In [1]: import numpy as np

In [2]: from numpy import linalg as LA

In [3]: np.set_printoptions(precision=3, suppress=True, linewidth=120)

In [4]: tidy = lambda a: np.round(a, 3) + 0

In [5]: mat = np.loadtxt("test14.csv", delimiter=",")

In [6]: print(mat)
[[ 6.  2.  2.  0.  2.  6.  6.  0. -6.  2.  6.]
 [ 2.  3.  1.  0.  1.  3.  3.  0. -3.  1.  3.]
 [ 2.  1.  3.  0.  1.  3.  3.  0. -3.  1.  3.]
 [ 0.  0.  0.  2.  0.  0.  0.  0.  0.  0.  0.]
 [ 2.  1.  1.  0.  3.  3.  3.  0. -3.  1.  3.]
 [ 6.  3.  3.  0.  3. 11.  9.  0. -9.  3.  9.]
 [ 6.  3.  3.  0.  3.  9. 11.  0. -9.  3.  9.]
 [ 0.  0.  0.  0.  0.  0.  0.  2.  0.  0.  0.]
 [-6. -3. -3.  0. -3. -9. -9.  0. 11. -3. -9.]
 [ 2.  1.  1.  0.  1.  3.  3.  0. -3.  3.  3.]
 [ 6.  3.  3.  0.  3.  9.  9.  0. -9.  3. 11.]]

In [7]: vals, vecs = LA.eigh(mat)

In [8]: x0 = np.array([0, 0, 0, 1, 2, 0, 2, 2, 3, 2, 0])

In [9]: print(tidy(vecs * np.abs(vals) @ vecs.T))
[[ 6.  2.  2.  0.  2.  6.  6.  0. -6.  2.  6.]
 [ 2.  3.  1.  0.  1.  3.  3.  0. -3.  1.  3.]
 [ 2.  1.  3.  0.  1.  3.  3.  0. -3.  1.  3.]
 [ 0.  0.  0.  2.  0.  0.  0.  0.  0.  0.  0.]
 [ 2.  1.  1.  0.  3.  3.  3.  0. -3.  1.  3.]
 [ 6.  3.  3.  0.  3. 11.  9.  0. -9.  3.  9.]
 [ 6.  3.  3.  0.  3.  9. 11.  0. -9.  3.  9.]
 [ 0.  0.  0.  0.  0.  0.  0.  2.  0.  0.  0.]
 [-6. -3. -3.  0. -3. -9. -9.  0. 11. -3. -9.]
 [ 2.  1.  1.  0.  1.  3.  3.  0. -3.  3.  3.]
 [ 6.  3.  3.  0.  3.  9.  9.  0. -9.  3. 11.]]

In [10]: print(tidy(vecs * np.sqrt(vals) @ vecs.T))
[[ 1.902  0.244  0.244  0.     0.244  0.732  0.732  0.    -0.732  0.244  0.732]
 [ 0.244  1.536  0.122  0.     0.122  0.366  0.366  0.    -0.366  0.122  0.366]
 [ 0.244  0.122  1.536  0.     0.122  0.366  0.366  0.    -0.366  0.122  0.366]
 [ 0.     0.     0.     1.414  0.     0.     0.     0.     0.     0.     0.   ]
 [ 0.244  0.122  0.122  0.     1.536  0.366  0.366  0.    -0.366  0.122  0.366]
 [ 0.732  0.366  0.366  0.     0.366  2.512  1.098  0.    -1.098  0.366  1.098]
 [ 0.732  0.366  0.366  0.     0.366  1.098  2.512  0.    -1.098  0.366  1.098]
 [ 0.     0.     0.     0.     0.     0.     0.     1.414  0.     0.     0.   ]
 [-0.732 -0.366 -0.366  0.    -0.366 -1.098 -1.098  0.     2.512 -0.366 -1.098]
 [ 0.244  0.122  0.122  0.     0.122  0.366  0.366  0.    -0.366  1.536  0.366]
 [ 0.732  0.366  0.366  0.     0.366  1.098  1.098  0.    -1.098  0.366  2.512]]

In [11]: print(np.abs(mat).sum(axis=1).max(), tidy(np.abs(vals).max()))
56.0 46.0

In [12]: print(tidy(LA.eigvalsh(mat[1:, 1:])))
[ 2.  2.  2.  2.  2.  2.  2.  2.  2. 42.]

In [13]: print((np.sign(vecs[:, -1].round(6)) == np.sign(vecs[0, -1].round(6))).astype(int))
[1 1 1 0 1 1 1 0 0 1 1]

In [14]: u = np.array([1, 1, 2, 0, 1, 2, 2, 0, 0, 2, 2])

In [15]: A2 = mat + np.outer(u, np.eye(11)[1])

In [16]: print(A2)
[[ 6.  3.  2.  0.  2.  6.  6.  0. -6.  2.  6.]
 [ 2.  4.  1.  0.  1.  3.  3.  0. -3.  1.  3.]
 [ 2.  3.  3.  0.  1.  3.  3.  0. -3.  1.  3.]
 [ 0.  0.  0.  2.  0.  0.  0.  0.  0.  0.  0.]
 [ 2.  2.  1.  0.  3.  3.  3.  0. -3.  1.  3.]
 [ 6.  5.  3.  0.  3. 11.  9.  0. -9.  3.  9.]
 [ 6.  5.  3.  0.  3.  9. 11.  0. -9.  3.  9.]
 [ 0.  0.  0.  0.  0.  0.  0.  2.  0.  0.  0.]
 [-6. -3. -3.  0. -3. -9. -9.  0. 11. -3. -9.]
 [ 2.  3.  1.  0.  1.  3.  3.  0. -3.  3.  3.]
 [ 6.  5.  3.  0.  3.  9.  9.  0. -9.  3. 11.]]

In [17]: print(LA.matrix_rank(LA.inv(A2) - LA.inv(mat), tol=1e-8))
1

In [18]: x0 = np.array([4, 0, 5, 7, 7, 2, 8, 1, 1, 9, 9])

In [19]: print(np.einsum("ij,j->i", mat, x0))
[ 174.   83.   93.   14.   97.  253.  265.    2. -247.  101.  267.]

In [20]: print(np.sign((mat @ x0).round(6)))
[ 1.  1.  1.  1.  1.  1.  1.  1. -1.  1.  1.]

In [21]: print(mat * x0)
[[ 24.   0.  10.   0.  14.  12.  48.   0.  -6.  18.  54.]
 [  8.   0.   5.   0.   7.   6.  24.   0.  -3.   9.  27.]
 [  8.   0.  15.   0.   7.   6.  24.   0.  -3.   9.  27.]
 [  0.   0.   0.  14.   0.   0.   0.   0.   0.   0.   0.]
 [  8.   0.   5.   0.  21.   6.  24.   0.  -3.   9.  27.]
 [ 24.   0.  15.   0.  21.  22.  72.   0.  -9.  27.  81.]
 [ 24.   0.  15.   0.  21.  18.  88.   0.  -9.  27.  81.]
 [  0.   0.   0.   0.   0.   0.   0.   2.   0.   0.   0.]
 [-24.  -0. -15.   0. -21. -18. -72.   0.  11. -27. -81.]
 [  8.   0.   5.   0.   7.   6.  24.   0.  -3.  27.  27.]
 [ 24.   0.  15.   0.  21.  18.  72.   0.  -9.  27.  99.]]

In [22]: print((mat @ x0).argmax())
10

In [23]: print((mat * x0).sum(axis=1))
[ 174.   83.   93.   14.   97.  253.  265.    2. -247.  101.  267.]

In [24]: O, vecs = LA.qr(mat[:, :1])[0], LA.qr(mat[:, 1:])[0]

In [25]: sig = LA.svd(O.T @ vecs, compute_uv=False)

In [26]: print((sig > 0.9).sum())
1

In [27]: print(tidy(LA.norm(O @ O.T - vecs @ vecs.T, 2)))
1.0

In [28]: feats = np.load("block5.npy")

In [29]: print(feats)
[[ 4  4  4  4  4  4  4  4  4  4  4  4  4  4  4]
 [ 4  8  8  8  8  8  8  8  8  8  8  8  8  8  8]
 [ 4  8 12 12 12 12 12 12 12 12 12 12 12 12 12]
 [ 4  8 12 16 16 16 16 16 16 16 16 16 16 16 16]
 [ 4  8 12 16 20 20 20 20 20 20 20 20 20 20 20]
 [ 4  8 12 16 20 24 24 24 24 24 24 24 24 24 24]
 [ 4  8 12 16 20 24 28 28 28 28 28 28 28 28 28]
 [ 4  8 12 16 20 24 28 32 32 32 32 32 32 32 32]
 [ 4  8 12 16 20 24 28 32 36 36 36 36 36 36 36]
 [ 4  8 12 16 20 24 28 32 36 40 40 40 40 40 40]
 [ 4  8 12 16 20 24 28 32 36 40 44 44 44 44 44]
 [ 4  8 12 16 20 24 28 32 36 40 44 48 48 48 48]
 [ 4  8 12 16 20 24 28 32 36 40 44 48 52 52 52]
 [ 4  8 12 16 20 24 28 32 36 40 44 48 52 56 56]
 [ 4  8 12 16 20 24 28 32 36 40 44 48 52 56 60]]

In [30]: x0 = np.ones(15)

In [31]: for _ in range(6):
    ...:     x0 = feats @ x0
    ...:     x0 /= LA.norm(x0)
    ...:     print(round(x0 @ feats @ x0, 3))
    ...: 
389.31
389.806
389.812
389.812
389.812
389.812

In [32]: print(tidy(LA.eigvalsh(feats)[-1]))
389.812

In [33]: vals, vecs = LA.eigh(feats)

In [34]: print((vals > 1e-8).sum(), (vals < -1e-8).sum())
15 0

In [35]: print(np.abs(vecs[:, -1]).round(6).argmax())
14

In [36]: print(tidy(vals.sum()), np.trace(feats))
480.0 480

In [37]: O, vecs = LA.qr(feats[:, :2])[0], LA.qr(feats[:, 2:])[0]

In [38]: sig = LA.svd(O.T @ vecs, compute_uv=False)

In [39]: print((sig > 0.9).sum())
1

In [40]: F = np.loadtxt("run18.csv", delimiter=",")

In [41]: print(F)
[[ 0.  0. -1. -1.  1.  3.  3.  0. -2.  0.  1.  3.]
 [ 0.  2.  0. -3.  2.  1.  3. -1.  0. -1. -1.  0.]
 [ 0.  0. -1. -1.  3.  0.  0.  2.  1.  1.  0.  1.]
 [ 0.  0.  0.  0.  2.  0. -1.  2.  1. -1. -1.  1.]
 [ 0.  0.  0.  0. -3.  2. -1. -1.  1.  0.  3. -3.]
 [ 0.  0.  0.  0.  0.  2. -3.  1.  0. -3.  3.  1.]
 [ 0.  0.  0.  0.  0.  0. -1.  2. -1.  3. -1. -1.]
 [ 0.  0.  0.  0.  0.  0.  0.  1. -1.  3. -3.  1.]
 [ 0.  0.  0.  0.  0.  0.  0.  0. -3.  0.  3.  2.]
 [ 0.  0.  0.  0.  0.  0.  0.  0.  0. -2.  2.  2.]
 [ 0.  0.  0.  0.  0.  0.  0.  0.  0.  0. -1. -3.]
 [ 0.  0.  0.  0.  0.  0.  0.  0.  0.  0.  0.  3.]]

In [42]: # null space of dimension 2

In [43]: print(tidy(F @ LA.pinv(F) @ F))
[[ 0.  0. -1. -1.  1.  3.  3.  0. -2.  0.  1.  3.]
 [ 0.  2.  0. -3.  2.  1.  3. -1.  0. -1. -1.  0.]
 [ 0.  0. -1. -1.  3.  0.  0.  2.  1.  1.  0.  1.]
 [ 0.  0.  0.  0.  2.  0. -1.  2.  1. -1. -1.  1.]
 [ 0.  0.  0.  0. -3.  2. -1. -1.  1.  0.  3. -3.]
 [ 0.  0.  0.  0.  0.  2. -3.  1.  0. -3.  3.  1.]
 [ 0.  0.  0.  0.  0.  0. -1.  2. -1.  3. -1. -1.]
 [ 0.  0.  0.  0.  0.  0.  0.  1. -1.  3. -3.  1.]
 [ 0.  0.  0.  0.  0.  0.  0.  0. -3.  0.  3.  2.]
 [ 0.  0.  0.  0.  0.  0.  0.  0.  0. -2.  2.  2.]
 [ 0.  0.  0.  0.  0.  0.  0.  0.  0.  0. -1. -3.]
 [ 0.  0.  0.  0.  0.  0.  0.  0.  0.  0.  0.  3.]]

In [44]: print(tidy(np.trace(LA.pinv(F) @ F)))
10.0

In [45]: print(np.abs(np.diag(LA.qr(F)[1])) > 1e-9)
[False  True  True False  True  True  True  True  True  True  True  True]

In [46]: cov = F.T @ F

In [47]: print(cov)
[[  0.   0.   0.   0.   0.   0.   0.   0.   0.   0.   0.   0.]
 [  0.   4.   0.  -6.   4.   2.   6.  -2.   0.  -2.  -2.   0.]
 [  0.   0.   2.   2.  -4.  -3.  -3.  -2.   1.  -1.  -1.  -4.]
 [  0.  -6.   2.  11. -10.  -6. -12.   1.   1.   2.   2.  -4.]
 [  0.   4.  -4. -10.  27.  -1.  10.  11.   0.  -1. -12.  17.]
 [  0.   2.  -3.  -6.  -1.  18.   4.  -1.  -4.  -7.  14.   5.]
 [  0.   6.  -3. -12.  10.   4.  30.  -9.  -7.   4. -10.   9.]
 [  0.  -2.  -2.   1.  11.  -1.  -9.  16.   0.   7.  -6.   7.]
 [  0.   0.   1.   1.   0.  -4.  -7.   0.  18.  -6.  -5. -13.]
 [  0.  -2.  -1.   2.  -1.  -7.   4.   7.  -6.  34. -23.  -7.]
 [  0.  -2.  -1.   2. -12.  14. -10.  -6.  -5. -23.  45.   7.]
 [  0.   0.  -4.  -4.  17.   5.   9.   7. -13.  -7.   7.  49.]]

In [48]: print(tidy(LA.eigvalsh(cov)[::-1]))
[74.692 72.34  38.626 31.248 18.917  8.165  5.804  3.621  0.521  0.065  0.     0.   ]

In [49]: print(np.diag(cov))
[ 0.  4.  2. 11. 27. 18. 30. 16. 18. 34. 45. 49.]

In [50]: A = np.load("out17.npy")

In [51]: print(tidy(A))
[[ -1.837  -2.827  -0.463  -1.143  -1.944   3.377   0.103   2.349  -1.976   4.101]
 [ -5.672  -3.598   0.796   0.446  -8.997   0.431  -3.102   0.031  -6.289   1.645]
 [ -0.407  -0.445   4.136  -2.338  -0.31    1.61    0.014   3.369  -3.079   1.243]
 [  8.754   2.808  -2.74    3.152  10.256   4.01    6.554  -2.709   6.298   4.339]
 [  2.047  -7.974   2.227   1.059  -4.707  -1.955  -7.146   2.925  -1.918  -5.921]
 [  5.045  -6.463  -4.105  -2.104   6.42    6.568   1.067   6.274   5.507   4.63 ]
 [  5.25   -7.201  -4.006  -0.395   4.389   4.779  -0.612   4.638   4.913   2.368]
 [  5.013  -6.716   6.046  -6.825   5.139   2.551  -3.725  12.482   0.981  -3.122]
 [  8.191  -0.204  -1.989   2.494   7.963   3.022   3.459  -0.794   5.409   1.931]
 [  1.238  -0.357   2.615   1.992  -1.95   -0.817  -0.94   -1.427  -2.488  -1.246]
 [  7.165  -0.948  -1.446   5.803   2.693  -0.626   0.342  -4.538   3.025  -1.962]
 [  7.632   4.111   1.396   4.981   5.598  -0.58    3.624  -5.367   2.353  -0.833]
 [  5.854  -4.666  -0.744   1.207   3.148   1.603  -1.323   2.075   2.99   -1.111]
 [ -4.217   0.752   0.692   3.194  -7.366  -0.447  -0.21   -4.62   -5.781   2.198]
 [-12.747  -7.841   9.092  -7.881 -15.835  -0.741  -9.609  10.369 -13.998  -1.855]
 [ -5.206   1.826   2.966  -1.727  -4.104   2.309   1.752   0.583  -6.025   5.044]
 [  3.838  -5.883  -2.111   3.908  -1.791  -0.217  -3.376  -1.107   1.214  -2.331]
 [ -3.547   9.765  10.56    0.126  -3.523  -2.795   3.103  -3.976  -9.454   0.101]
 [  4.667  -4.069   4.164  -3.397   4.047   1.823  -1.884   7.222   0.83   -1.92 ]
 [ -4.82   -7.345   0.466  -1.728  -8.035   1.524  -5.017   4.26   -4.951   0.926]
 [ -0.127   1.883  -1.365   4.248  -2.023   0.945   2.47   -5.517  -1.728   3.413]
 [  0.787   0.245   3.971  -2.357   1.557   2.068   1.009   3.368  -2.012   1.658]
 [  3.075  10.377   1.196   9.241   0.338  -2.613   6.435 -13.916  -2.019   1.514]
 [ -5.268   1.577   3.567  -1.08   -5.334   1.181   0.72   -0.046  -6.698   3.592]
 [ -4.287  -0.35    0.273  -0.817  -3.834   3.063   1.276   0.453  -4.194   5.473]
 [ -4.369  -1.022   5.148  -3.597  -4.35    1.41   -1.269   4.242  -6.274   1.812]
 [ -1.526  -2.486   2.806   1.459  -5.913  -1.379  -3.283  -0.547  -4.67   -1.863]
 [  9.87    6.212   4.225  -0.02   12.826   2.383   6.796   0.268   4.319   1.359]
 [  5.738  -1.087   0.017  -0.18    6.249   3.3     2.251   2.248   3.238   1.982]
 [ -0.904  -3.706  -0.382  -0.514  -2.156   2.567  -0.959   2.191  -1.623   2.531]]

In [52]: Uu, sig, Vh = LA.svd(A)

In [53]: vecs = Vh[:(sig > 1e-8).sum()]

In [54]: rng = np.random.default_rng(76)

In [55]: x0 = A[9] + -2 * A[2] + rng.integers(2) * np.eye(10)[1]

In [56]: print(tidy(x0))
[ 2.052  1.533 -5.657  6.668 -1.33  -4.038 -0.969 -8.166  3.669 -3.732]

In [57]: print(tidy(np.diag(vecs.T @ vecs)))
[0.625 0.618 0.659 0.438 0.498 0.341 0.287 0.52  0.449 0.564]

In [58]: print(np.allclose(vecs.T @ vecs @ x0, x0))
False
